$ python -q
>>> import numpy as np
>>> np.set_printoptions(precision=1, suppress=True, linewidth=100)
>>> data = np.load("data.npy")
>>> data.round(1) + 0
array([[-15.5,  -3.7,   5.3,  -6.8,   3. ,   4.2,  -5.3,  -3. ,   0.3,   2.7],
       [ -4.8,  -5.6,   8.6,  -0.7,   1.8,  -2.6,  -0.1,   6.7,  -6.2,   2.1],
       [ -8.9,   0.4,   8.9,   1.1,  -4.7,   0.8,   5.6,   1.8,  -0.9,   2. ],
       [-16.1,  -2.4,   7.1,  -5.7,  -0.8,   3.9,  -2.4,  -2.8,   1.9,   1.1],
       [ -9.1,  -6.4,   2.2,  -5.7,  10.7,   2. ,  -8.7,   0.3,  -6.1,   6.6],
       [  1.4,   4.4,  -3.9,   6.5,  10.5,   3.7,   3.6,  -1.4, -10.5,  17.2],
       [ -1.4,  11.6,  -2.7,  10.2,   1.9,   6.5,  12.2,  -5.5,  -5.2,  17. ],
       [ -9.2,   3. ,   0.7,   0.4,   4. ,   5.7,   1.5,  -4.7,  -2.6,  10. ],
       [-14.4,   2.3,   4.6,  -2. ,  -1.5,   5.8,   1.9,  -5.3,   1.9,   4.9],
       [-20.3,  -3.6,   9.5,  -8.3,  -3.5,   4.3,  -3.5,  -3.5,   5. ,  -2.4],
       [-17. ,  -5.9,  10.1,  -7.9,  -1.7,   1.9,  -4.4,   0. ,   2.1,  -2.5],
       [  0.6,  -0.6,   0.4,   3.7,   9.1,   0.5,   0.9,   2.9, -10.5,  12. ],
       [ -8.7,  -9.8,   5.8,  -6.8,   8.9,  -0.9,  -9.5,   4.3,  -6.5,   2.7],
       [-10.8,   5.1,   8.1,   3.1,  -8.4,   3.4,  10. ,  -1.9,   2.1,   3.2],
       [ -3.2,   3.4,   1.4,   4.5,   3.5,   2.9,   5.2,  -0.6,  -6. ,  11. ],
       [ -1.5,   5.8,  -3. ,   6. ,   7.7,   4.9,   4.8,  -3.3,  -7.8,  16. ],
       [-10.5,  -1.6,   7.6,  -1.6,  -1.4,   1.5,   1.4,   0.8,  -1.2,   2.3],
       [ -8.3,  -3.1,   6.3,  -1.8,   2.1,   0.7,  -0.7,   2. ,  -3.7,   3.8],
       [ -3.5,  -7.6,  11.8,  -0.5,  -0.7,  -5.3,   0.8,  10.4,  -6.6,  -1. ],
       [ -3.6,   8.1,  -2.1,   6.6,   3.9,   6.1,   7.6,  -5.1,  -5.1,  15.1]])
>>> Xs = data - data.mean(axis=0)
>>> vecs = np.linalg.svd(Xs)[2][:4]
>>> A2 = Xs - Xs @ vecs.T @ vecs
>>> np.round((Xs @ vecs.T).std(axis=0), 1) + 0
array([12.6,  8. ,  6. ,  0. ])
>>> np.round(A2.std(axis=0), 1) + 0
array([0., 0., 0., 0., 0., 0., 0., 0., 0., 0.])
